% python3 -q
>>> import numpy as np
>>> np.set_printoptions(precision=2, suppress=True, linewidth=140)
>>> tidy = lambda a: np.round(a, 2) + 0
>>> B = np.array([[-3, 1, 2, 1, 3, 1, 3, -1],
...     [-3, -3, 1, -1, 0, -1, -3, 2],
...     [3, -1, -1, -2, -2, 0, 1, 1],
...     [1, -2, -3, 1, -1, 2, 3, -3],
...     [2, 0, -1, 1, 1, -1, -3, 1],
...     [-2, 0, -1, -2, -3, 0, -2, 2],
...     [-3, 2, 0, -1, -2, 3, 0, -2],
...     [-1, 1, 3, 1, 1, -2, -2, 1]])
>>> X = np.tril(B)
>>> X
array([[-3,  0,  0,  0,  0,  0,  0,  0],
       [-3, -3,  0,  0,  0,  0,  0,  0],
       [ 3, -1, -1,  0,  0,  0,  0,  0],
       [ 1, -2, -3,  1,  0,  0,  0,  0],
       [ 2,  0, -1,  1,  1,  0,  0,  0],
       [-2,  0, -1, -2, -3,  0,  0,  0],
       [-3,  2,  0, -1, -2,  3,  0,  0],
       [-1,  1,  3,  1,  1, -2, -2,  1]])
>>> np.linalg.cond(X) > 100
np.True_
>>> np.linalg.matrix_rank(X, rtol=0.1)
np.int64(6)
>>> W0 = np.load("data.npy")
>>> W0
array([[ 14.,  12.,  -6.,  15.,   3.,   6.,   9.,   9.,  -3.,  15.,  15.,   6.,  -9.,   3.,  -6., -15.],
       [ 12.,  21.,  -8.,  20.,   4.,   8.,  12.,  12.,  -4.,  20.,  20.,   8., -12.,   4.,  -8., -20.],
       [ -6.,  -8.,   9., -10.,  -2.,  -4.,  -6.,  -6.,   2., -10., -10.,  -4.,   6.,  -2.,   4.,  10.],
       [ 15.,  20., -10.,  30.,   5.,  10.,  15.,  15.,  -5.,  25.,  25.,  10., -15.,   5., -10., -25.],
       [  3.,   4.,  -2.,   5.,   6.,   2.,   3.,   3.,  -1.,   5.,   5.,   2.,  -3.,   1.,  -2.,  -5.],
       [  6.,   8.,  -4.,  10.,   2.,   9.,   6.,   6.,  -2.,  10.,  10.,   4.,  -6.,   2.,  -4., -10.],
       [  9.,  12.,  -6.,  15.,   3.,   6.,  14.,   9.,  -3.,  15.,  15.,   6.,  -9.,   3.,  -6., -15.],
       [  9.,  12.,  -6.,  15.,   3.,   6.,   9.,  14.,  -3.,  15.,  15.,   6.,  -9.,   3.,  -6., -15.],
       [ -3.,  -4.,   2.,  -5.,  -1.,  -2.,  -3.,  -3.,   6.,  -5.,  -5.,  -2.,   3.,  -1.,   2.,   5.],
       [ 15.,  20., -10.,  25.,   5.,  10.,  15.,  15.,  -5.,  30.,  25.,  10., -15.,   5., -10., -25.],
       [ 15.,  20., -10.,  25.,   5.,  10.,  15.,  15.,  -5.,  25.,  30.,  10., -15.,   5., -10., -25.],
       [  6.,   8.,  -4.,  10.,   2.,   4.,   6.,   6.,  -2.,  10.,  10.,   9.,  -6.,   2.,  -4., -10.],
       [ -9., -12.,   6., -15.,  -3.,  -6.,  -9.,  -9.,   3., -15., -15.,  -6.,  14.,  -3.,   6.,  15.],
       [  3.,   4.,  -2.,   5.,   1.,   2.,   3.,   3.,  -1.,   5.,   5.,   2.,  -3.,   6.,  -2.,  -5.],
       [ -6.,  -8.,   4., -10.,  -2.,  -4.,  -6.,  -6.,   2., -10., -10.,  -4.,   6.,  -2.,   9.,  10.],
       [-15., -20.,  10., -25.,  -5., -10., -15., -15.,   5., -25., -25., -10.,  15.,  -5.,  10.,  30.]])
>>> left, s, Vh = np.linalg.svd(W0)
>>> tidy(s)
array([176.,   5.,   5.,   5.,   5.,   5.,   5.,   5.,   5.,   5.,   5.,   5.,   5.,   5.,   5.,   5.])
>>> B = left[:, :1] @ np.diag(s[:1]) @ Vh[:1]
>>> tidy(np.linalg.norm(W0 - B, 2)), tidy(s[1])
(np.float64(5.0), np.float64(5.0))
>>> tidy(np.linalg.norm(W0 - B) / np.linalg.norm(W0))
np.float64(0.11)
>>> np.linalg.matrix_rank(B)
np.int64(1)
>>> evals, vecs = np.linalg.eigh(W0)
>>> np.unique(evals.round(6) + 0, return_counts=True)[1]
array([15,  1])
>>> (evals > 1e-8).sum(), (evals < -1e-8).sum()
(np.int64(16), np.int64(0))
>>> x0 = np.ones(16)
>>> for _ in range(7):
...     x0 = W0 @ x0
...     x0 /= np.linalg.norm(x0)
...     print(round(x0 @ W0 @ x0, 2))
... 
175.28
176.0
176.0
176.0
176.0
176.0
176.0
>>> tidy(np.linalg.eigvalsh(W0)[-1])
np.float64(176.0)
>>> tidy(x0)
array([ 0.23,  0.31, -0.15,  0.38,  0.08,  0.15,  0.23,  0.23, -0.08,  0.38,  0.38,  0.15, -0.23,  0.08, -0.15, -0.38])
>>> M = np.load("test2.npy")
>>> M
array([[  1.3,   0.1,   0.1,   0.7,  -0.6,  -0.6,   0.2,  -1.1,   0.9,  -0.7, -30. ,   1.1,   0.5],
       [  0.4,  -0.1,  -0.3,   0.2,   0.5,  -0.8,   0.7,   0.7,  -0.8,   1.4,   8. ,  -0.6,  -0.3],
       [  1.7,   0.8,   0.4,   0.1,   0.4,   0.8,   0.9,  -1.4,   0. ,  -1.3, -22. ,   0. ,   0.1],
       [  1.6,  -1.4,  -0.9,   0.1,   1.3,  -0.4,   0.2,  -1.3,  -0.4,   0.5,   8. ,  -0.3,   0. ],
       [ -1.2,   0.1,  -1.4,  -0.1,   0.2,   0.2,   0.1,  -0.5,  -0.4,   2.1,   4. ,  -0.4,  -1.3],
       [  0.8,  -0.1,   0.3,   0. ,   0.6,  -0.8,   0.3,  -0.9,  -1.3,  -0.5, -22. ,   0.9,   0.2],
       [  2.3,  -1.3,  -1. ,   0.9,  -0.3,  -0.7,  -0.1,   1.7,  -0.5,  -1.7,   8. ,  -0.7,   1.6],
       [  1.3,   0.2,  -1.7,   0.3,   1.3,   1. ,  -1.4,   1.2,   1.1,   0.3,  36. ,  -0.2,   1.1],
       [ -0.4,   0.8,  -0.1,  -0.3,   0.6,  -1. ,   0.2,   0.8,   0.5,   0.7, -10. ,   1.9,  -0.8],
       [  0.7,   0.7,  -0.4,  -1.8,  -0.6,  -0.5,  -1.8,   0.8,   1. ,   1.4, -18. ,  -0.3,   0.2],
       [ -0.6,  -1.7,  -0.6,   1.1,   1.9,   0.5,   1.6,  -0.7,   0.7,   0.2,  -4. ,  -1.4,  -0.5],
       [  0. ,   2. ,   1.1,  -1.3,   0.3,   1. ,  -0.7,  -2.3,  -2. ,  -0.2, -16. ,   1.7,   0.6]])
>>> left, s, Vh = np.linalg.svd(M)
>>> tidy(s)
array([63.91,  5.65,  5.08,  4.63,  3.75,  3.03,  2.64,  1.73,  1.53,  1.35,  0.83,  0.25])
>>> B = left[:, :1] @ np.diag(s[:1]) @ Vh[:1]
>>> np.linalg.matrix_rank(M, rtol=0.05)
np.int64(5)
>>> np.argsort(-np.linalg.norm(M, axis=0).round(6), kind="stable")[:3]
array([10,  7,  0])
>>> np.linalg.cond(M) > 100
np.True_
>>> np.linalg.matrix_rank(M, rtol=0.1)
np.int64(1)
>>> def softmax(z):
...     e = np.exp(z - z.max(axis=-1, keepdims=True))
...     return e / e.sum(axis=-1, keepdims=True)
... 
>>> tidy(softmax(M[11]))
array([0.04, 0.3 , 0.12, 0.01, 0.05, 0.11, 0.02, 0.  , 0.01, 0.03, 0.  , 0.22, 0.07])
>>> tidy(softmax(10 * M[11]))
array([0.  , 0.95, 0.  , 0.  , 0.  , 0.  , 0.  , 0.  , 0.  , 0.  , 0.  , 0.05, 0.  ])
>>> tidy(softmax(M).sum(axis=1))
array([1., 1., 1., 1., 1., 1., 1., 1., 1., 1., 1., 1.])
>>> S = M @ M.T / np.sqrt(13)
>>> tidy(softmax(S)[11] @ M)
array([  1.3,   0.1,   0.1,   0.7,  -0.6,  -0.6,   0.2,  -1.1,   0.9,  -0.7, -30. ,   1.1,   0.5])
>>> softmax(S).round(6).argmax(axis=1)
array([0, 7, 0, 7, 7, 0, 7, 7, 0, 0, 0, 0])
>>> tidy(softmax(S + np.triu(np.full(S.shape, -np.inf), 1)))
array([[1.  , 0.  , 0.  , 0.  , 0.  , 0.  , 0.  , 0.  , 0.  , 0.  , 0.  , 0.  ],
       [0.  , 1.  , 0.  , 0.  , 0.  , 0.  , 0.  , 0.  , 0.  , 0.  , 0.  , 0.  ],
       [1.  , 0.  , 0.  , 0.  , 0.  , 0.  , 0.  , 0.  , 0.  , 0.  , 0.  , 0.  ],
       [0.  , 0.13, 0.  , 0.87, 0.  , 0.  , 0.  , 0.  , 0.  , 0.  , 0.  , 0.  ],
       [0.  , 0.61, 0.  , 0.34, 0.05, 0.  , 0.  , 0.  , 0.  , 0.  , 0.  , 0.  ],
       [1.  , 0.  , 0.  , 0.  , 0.  , 0.  , 0.  , 0.  , 0.  , 0.  , 0.  , 0.  ],
       [0.  , 0.01, 0.  , 0.02, 0.  , 0.  , 0.98, 0.  , 0.  , 0.  , 0.  , 0.  ],
       [0.  , 0.  , 0.  , 0.  , 0.  , 0.  , 0.  , 1.  , 0.  , 0.  , 0.  , 0.  ],
       [1.  , 0.  , 0.  , 0.  , 0.  , 0.  , 0.  , 0.  , 0.  , 0.  , 0.  , 0.  ],
       [1.  , 0.  , 0.  , 0.  , 0.  , 0.  , 0.  , 0.  , 0.  , 0.  , 0.  , 0.  ],
       [1.  , 0.  , 0.  , 0.  , 0.  , 0.  , 0.  , 0.  , 0.  , 0.  , 0.  , 0.  ],
       [1.  , 0.  , 0.  , 0.  , 0.  , 0.  , 0.  , 0.  , 0.  , 0.  , 0.  , 0.  ]])
>>> tidy(softmax(S))
array([[1., 0., 0., 0., 0., 0., 0., 0., 0., 0., 0., 0.],
       [0., 0., 0., 0., 0., 0., 0., 1., 0., 0., 0., 0.],
       [1., 0., 0., 0., 0., 0., 0., 0., 0., 0., 0., 0.],
       [0., 0., 0., 0., 0., 0., 0., 1., 0., 0., 0., 0.],
       [0., 0., 0., 0., 0., 0., 0., 1., 0., 0., 0., 0.],
       [1., 0., 0., 0., 0., 0., 0., 0., 0., 0., 0., 0.],
       [0., 0., 0., 0., 0., 0., 0., 1., 0., 0., 0., 0.],
       [0., 0., 0., 0., 0., 0., 0., 1., 0., 0., 0., 0.],
       [1., 0., 0., 0., 0., 0., 0., 0., 0., 0., 0., 0.],
       [1., 0., 0., 0., 0., 0., 0., 0., 0., 0., 0., 0.],
       [1., 0., 0., 0., 0., 0., 0., 0., 0., 0., 0., 0.],
       [1., 0., 0., 0., 0., 0., 0., 0., 0., 0., 0., 0.]])
>>> x0 = np.array([1, 1, 3, 2, 3, 0, 1, 3, 2, 0, 0, 2, 0])
>>> h1 = np.maximum(M @ x0, 0)
>>> tidy(h1)
array([2.2, 1.3, 1.8, 0. , 0. , 0.2, 1.5, 4.9, 8.7, 0. , 1.9, 0. ])
>>> tidy(np.maximum(M @ (3 * x0), 0))
array([ 6.6,  3.9,  5.4,  0. ,  0. ,  0.6,  4.5, 14.7, 26.1,  0. ,  5.7,  0. ])
>>> B = np.array([[5, -2],
...     [1, -3],
...     [0, -3],
...     [1, -2],
...     [-1, 3],
...     [4, -4],
...     [-5, -2],
...     [0, -2],
...     [1, -5],
...     [4, 1],
...     [0, -3],
...     [-4, 4],
...     [4, -1]])
>>> np.vstack([M, B.T]).shape
(14, 13)
>>> tidy(np.einsum("ij,ij->i", M, M))
array([ 906.93,   69.22,  492.97,   73.42,   26.18,  489.43,   82.46, 1309.35,  107.93,  335.96,   30.47,  277.06])
>>> B @ M
Traceback (most recent call last):
  File "<python-input-48>", line 1, in <module>
    B @ M
    ~~^~~
ValueError: matmul: Input operand 1 has a mismatch in its core dimension 0, with gufunc signature (n?,k),(k,m?)->(n?,m?) (size 12 is different from 2)
>>> tidy(np.einsum("ij->j", M))
array([  7.9,   0.1,  -4.5,  -0.1,   5.6,  -1.3,   0.2,  -3. ,  -1.2,   2.2, -58. ,   1.7,   1.4])
>>> A = np.load("case19.npy")
>>> A
array([[ 24.6 ,  13.98, -12.19,   8.09, -14.78,  -4.64, -19.62,   8.84,   9.93,  34.45, -36.61,  22.44, -10.27],
       [-27.47, -14.73,  36.78,  -7.47,  13.58,  20.46,  -4.19,  -5.77, -28.  ,  23.79,  -9.12,   3.98,  -7.08],
       [ 25.93,  15.14, -12.55,   7.22, -12.74,  -4.81, -21.21,   9.4 ,   9.02,  35.22, -34.58,  22.5 , -11.06],
       [-27.  , -14.39,  36.52,  -5.63,  14.56,  21.94,  -4.33,  -6.46, -26.42,  25.82,  -6.04,   4.15,  -5.95],
       [ 24.23,  13.85, -12.62,   7.47, -10.7 ,  -2.95, -22.75,  10.75,   8.61,  33.34, -36.39,  20.87, -12.  ],
       [-27.49, -13.81,  34.94,  -9.46,  13.11,  21.8 ,  -3.58,  -5.13, -26.35,  23.16,  -7.79,   3.44,  -6.46],
       [-27.32, -14.72,  35.49,  -7.74,  11.84,  23.16,  -5.14,  -6.65, -26.18,  25.24,  -7.54,   4.17,  -8.08],
       [ 23.03,  12.34, -11.95,   8.07, -11.52,  -4.05, -21.56,   9.26,   9.14,  34.25, -36.24,  21.73, -10.78],
       [-29.1 , -16.02,  35.29,  -8.16,  14.04,  22.01,  -4.84,  -5.47, -25.99,  22.92,  -9.01,   4.03,  -4.66],
       [-27.66, -14.67,  38.46,  -5.79,  13.53,  21.1 ,  -5.61,  -7.11, -25.64,  23.13,  -8.75,   2.92,  -5.63],
       [-28.78, -13.96,  34.53,  -7.99,  13.97,  22.92,  -4.8 ,  -6.21, -25.87,  23.25, -10.15,   4.22,  -4.93],
       [ 24.53,  15.34, -11.51,   9.3 , -11.81,  -3.74, -21.58,   9.6 ,   9.92,  33.96, -35.8 ,  22.32, -10.2 ],
       [-28.38, -15.49,  35.99,  -7.96,  12.87,  21.89,  -3.95,  -6.03, -25.24,  23.89,  -7.73,   4.97,  -5.09],
       [-26.  , -14.  ,  34.22,  -7.85,  14.16,  22.38,  -3.27,  -4.26, -25.82,  25.05,  -7.53,   2.92,  -7.02],
       [-28.62, -14.83,  36.36,  -6.25,  13.69,  20.93,  -5.4 ,  -7.13, -26.66,  24.32,  -8.32,   4.5 ,  -7.48],
       [-29.11, -13.01,  36.55,  -8.63,  12.82,  21.7 ,  -2.75,  -4.14, -25.07,  24.21,  -7.94,   4.22,  -5.48],
       [ 24.99,  13.4 , -11.03,   7.85, -13.04,  -4.62, -20.67,  11.17,  11.17,  35.21, -36.92,  22.08,  -8.65],
       [-27.54, -14.92,  35.97,  -7.8 ,  12.38,  22.27,  -2.14,  -4.85, -27.14,  22.05,  -7.15,   3.36,  -4.5 ],
       [ 24.51,  14.15, -13.13,   8.34, -10.23,  -3.95, -21.16,   8.74,   9.59,  33.66, -35.36,  21.57, -10.06],
       [ 24.07,  13.15, -12.05,   8.03,  -9.49,  -3.55, -21.94,  11.31,   9.77,  35.57, -36.69,  21.72, -10.14],
       [ 21.87,  14.92, -11.76,   6.07, -12.64,  -5.39, -22.5 ,  10.84,   9.27,  33.  , -36.32,  21.87, -11.29],
       [-28.9 , -13.52,  36.92,  -8.63,  13.92,  20.1 ,  -2.04,  -6.05, -25.19,  24.96,  -8.37,   3.61,  -6.77],
       [ 24.4 ,  15.07, -11.79,   7.42, -10.2 ,  -4.8 , -21.44,  11.37,  11.09,  33.95, -34.65,  21.97,  -9.32],
       [ 24.02,  13.41, -11.54,   6.89, -11.05,  -2.93, -22.12,   9.98,   8.65,  34.41, -35.57,  22.28, -10.36],
       [-27.98, -14.55,  34.51,  -7.88,  14.84,  21.9 ,  -3.79,  -5.97, -25.98,  22.13,  -7.25,   3.48,  -4.93],
       [ 22.32,  15.33, -13.22,   8.21, -13.34,  -3.64, -24.31,   9.66,   9.34,  32.83, -36.82,  23.51,  -9.87],
       [-27.31, -13.83,  36.5 ,  -9.36,  13.69,  22.16,  -6.45,  -6.4 , -24.43,  22.92,  -6.84,   4.45,  -5.52],
       [ 23.21,  12.97, -13.54,   9.01, -13.34,  -4.15, -20.31,  10.11,   9.43,  33.34, -35.11,  21.61,  -8.87],
       [-27.09, -12.82,  36.09,  -4.55,  13.54,  20.91,  -4.9 ,  -5.75, -24.52,  25.04,  -6.84,   3.77,  -6.93],
       [-28.08, -12.92,  34.53,  -8.69,  13.56,  24.8 ,  -4.65,  -4.64, -24.5 ,  23.82,  -7.02,   4.05,  -6.38],
       [-29.49, -13.32,  37.39,  -7.05,  13.95,  22.68,  -3.47,  -6.81, -25.49,  22.78,  -6.67,   3.2 ,  -6.83],
       [-30.36, -13.05,  36.49,  -8.39,  14.23,  23.77,  -4.26,  -5.67, -25.15,  25.83,  -8.36,   4.54,  -4.99],
       [ 24.32,  14.95, -12.54,   8.64, -13.02,  -5.69, -22.19,  11.83,  10.02,  32.74, -36.97,  21.26, -10.7 ],
       [ 22.97,  14.31, -10.55,  10.08, -11.1 ,  -2.87, -22.41,  11.3 ,   9.02,  34.13, -36.38,  21.99,  -9.89],
       [-27.66, -15.75,  35.64,  -8.22,  13.34,  22.46,  -4.02,  -8.08, -27.09,  24.21,  -8.87,   2.65,  -7.22],
       [-26.82, -16.98,  33.99,  -8.7 ,  13.07,  21.37,  -3.28,  -7.04, -23.68,  25.04,  -8.22,   4.84,  -4.43],
       [ 22.64,  12.8 , -12.65,   8.27, -11.9 ,  -5.16, -21.65,  10.04,  10.61,  35.64, -36.88,  22.08,  -9.7 ],
       [ 24.02,  15.87, -11.12,   8.9 , -12.69,  -2.64, -23.9 ,   9.77,  10.92,  32.72, -35.5 ,  20.88,  -8.97],
       [ 23.76,  15.38, -10.2 ,   6.44, -12.02,  -2.5 , -20.07,   9.89,  10.39,  32.25, -36.4 ,  21.65,  -8.69],
       [-28.37, -15.27,  35.45,  -7.42,  14.65,  21.97,  -5.14,  -5.83, -27.14,  25.12,  -6.88,   4.19,  -5.35],
       [-28.11, -14.18,  36.52,  -6.66,  15.4 ,  20.49,  -3.29,  -5.82, -26.64,  22.21,  -9.11,   6.08,  -5.12]])
>>> Ac = (A - A.mean(axis=0)) / A.std(axis=0)
>>> tidy(Ac.std(axis=0))
array([1., 1., 1., 1., 1., 1., 1., 1., 1., 1., 1., 1., 1.])
>>> c = np.linalg.lstsq(np.delete(Ac, 12, axis=1), Ac[:, 12])[0]
>>> np.abs(c).argmax()
np.int64(8)
>>> tidy(1 - np.var(Ac[:, 12] - np.delete(Ac, 12, axis=1) @ c))
np.float64(0.91)
